% python3 -q
>>> import numpy as np
>>> import numpy.linalg as la
>>> np.set_printoptions(precision=3, suppress=True, linewidth=120)
>>> m1 = np.loadtxt("test14.csv", delimiter=",")
>>> m1
array([[ -0.472,  -3.705,  -0.276,   1.697,  -5.502,   1.193],
       [-14.288,   1.132,   1.429,   6.665,   1.947,   9.306],
       [ -1.64 ,   3.616,   7.587,  -0.702,   2.767,   6.362],
       [  4.902,   5.498,  -6.145,  -1.827,  -0.979,   1.11 ],
       [ -5.506,   5.076,   5.677,  11.284,   1.635,  -6.073],
       [ -1.299,   7.448,   2.145,  -7.579,   2.527,  13.261],
       [  7.263,   2.271,  -4.935,   8.679,   1.415,   9.76 ],
       [ -9.505,   6.097,  -7.72 ,   5.779, -10.01 , -15.957],
       [-10.261,  -4.357,   8.306,  -4.965, -13.936,  -3.379],
       [ -6.502,   0.219,  -6.546,  12.705,   3.864, -11.145],
       [  5.738,  -4.811,   6.802,  -2.181,  12.196, -12.84 ],
       [ 17.623,   7.634,  -5.484,   6.269,   6.463, -11.26 ],
       [ -8.98 ,  -7.963,   6.67 ,  -1.07 , -23.195,   9.726],
       [ -4.995,  10.097,   8.329,  -3.289,   5.934,   0.498],
       [ -1.612,   2.723,   3.379,   3.091,  -0.144,   1.703],
       [ -4.974,   3.714,   0.223,  -3.022,   7.503,  -8.647],
       [ -2.996,  -4.224,   6.178,   2.478,   1.222,  -8.615],
       [-15.596,   4.775,  -6.808,  -2.435,   3.886,   4.601],
       [ -5.784,  -6.277,   2.653,   4.146,  -7.935,   5.435],
       [  5.447,  -5.72 ,   5.965,  -3.691,   2.532,   1.955],
       [  1.266,  -4.619, -10.785,  -3.917,  -3.9  ,  -0.733]])
>>> Xs = m1 - m1.mean(axis=0)
>>> Uu, sigma, Vh = la.svd(Xs, full_matrices=False)
>>> np.round(Xs.mean(axis=0), 3) + 0
array([0., 0., 0., 0., 0., 0.])
>>> np.searchsorted(np.cumsum(sigma ** 2) / (sigma ** 2).sum(), 0.9) + 1
np.int64(5)
>>> Xs = m1 - m1.mean(axis=0)
>>> vecs = la.svd(Xs)[2][:4]
>>> Y = Xs - Xs @ vecs.T @ vecs
>>> np.round(np.cov(Xs @ vecs.T, rowvar=False), 3) + 0
array([[105.985,   0.   ,   0.   ,   0.   ],
       [  0.   ,  62.481,   0.   ,   0.   ],
       [  0.   ,   0.   ,  45.2  ,   0.   ],
       [  0.   ,   0.   ,   0.   ,  40.848]])
>>> (Xs @ vecs.T).std(axis=0)
array([10.047,  7.714,  6.561,  6.237])
>>> dist = la.norm(m1[:, None] - m1[None], axis=-1)
>>> dist[12].round(6).argsort(kind="stable")[:4]
array([12,  8, 18,  0])
>>> dist[:5, :5]
array([[ 0.   , 19.057, 14.753, 13.45 , 18.263],
       [19.057,  0.   , 16.361, 24.342, 19.201],
       [14.753, 16.361,  0.   , 16.667, 17.897],
       [13.45 , 24.342, 16.667,  0.   , 21.877],
       [18.263, 19.201, 17.897, 21.877,  0.   ]])
>>> cent = m1[[12, 2]].astype(float)
>>> for _ in range(7):
...     labels = la.norm(m1[:, None] - cent, axis=-1).argmin(axis=1)
...     cent = np.array([m1[labels == j].mean(axis=0) for j in range(2)])
... 
>>> labels
array([1, 1, 1, 1, 1, 1, 1, 1, 0, 1, 1, 1, 0, 1, 1, 1, 1, 1, 0, 1, 1])
>>> cent
array([[ -8.342,  -6.199,   5.876,  -0.63 , -15.022,   3.927],
       [ -1.508,   2.068,  -0.055,   1.667,   1.853,  -1.418]])
>>> Y = np.array([[1, 1, 2], [1, 1, 1], [2, 2, 2], [1, 3, 1], [2, 0, 1], [2, 0, 1]])
>>> np.einsum("ij->j", cent)
array([ -9.85 ,  -4.131,   5.822,   1.037, -13.169,   2.51 ])
>>> la.matrix_rank(np.vstack([cent, Y.T]))
np.int64(5)
>>> cent @ Y
array([[-25.607,  -4.677, -22.854],
       [  2.988,   5.451,   1.044]])
>>> M = np.loadtxt("arr.csv", delimiter=",")
>>> M
array([[ 39.533, -38.161, -24.147],
       [ 30.801, -30.087, -18.114],
       [ 30.535, -29.84 , -17.93 ],
       [ 28.181, -27.665, -16.306],
       [ 26.939, -26.518, -15.45 ],
       [ 21.219, -21.231, -11.518],
       [  8.446,  -9.364,  -2.925],
       [  7.9  ,  -8.851,  -2.573],
       [  1.067,  -2.057,   1.137],
       [  0.081,  -0.529,   0.715],
       [  0.053,  -0.432,   0.612],
       [  0.015,  -0.24 ,   0.369],
       [  0.047,   0.908,  -1.581],
       [  0.013,   1.425,  -2.326],
       [ -0.707,   3.751,  -4.393],
       [ -2.848,   7.749,  -5.943],
       [ -3.227,   8.369,  -6.079],
       [ -3.284,   8.461,  -6.097],
       [ -5.987,  12.571,  -6.597],
       [ -7.648,  14.946,  -6.669],
       [ -7.832,  15.204,  -6.67 ],
       [-10.651,  19.073,  -6.547],
       [-21.162,  32.662,  -4.813],
       [-24.795,  37.186,  -3.95 ],
       [-26.636,  39.455,  -3.478],
       [-29.614,  43.101,  -2.675],
       [-31.794,  45.751,  -2.059]])
>>> np.abs(la.svd(M)[2][-1])
array([0.752, 0.543, 0.374])
>>> round(la.norm(M, 2) / la.norm(M), 3)
np.float64(0.959)
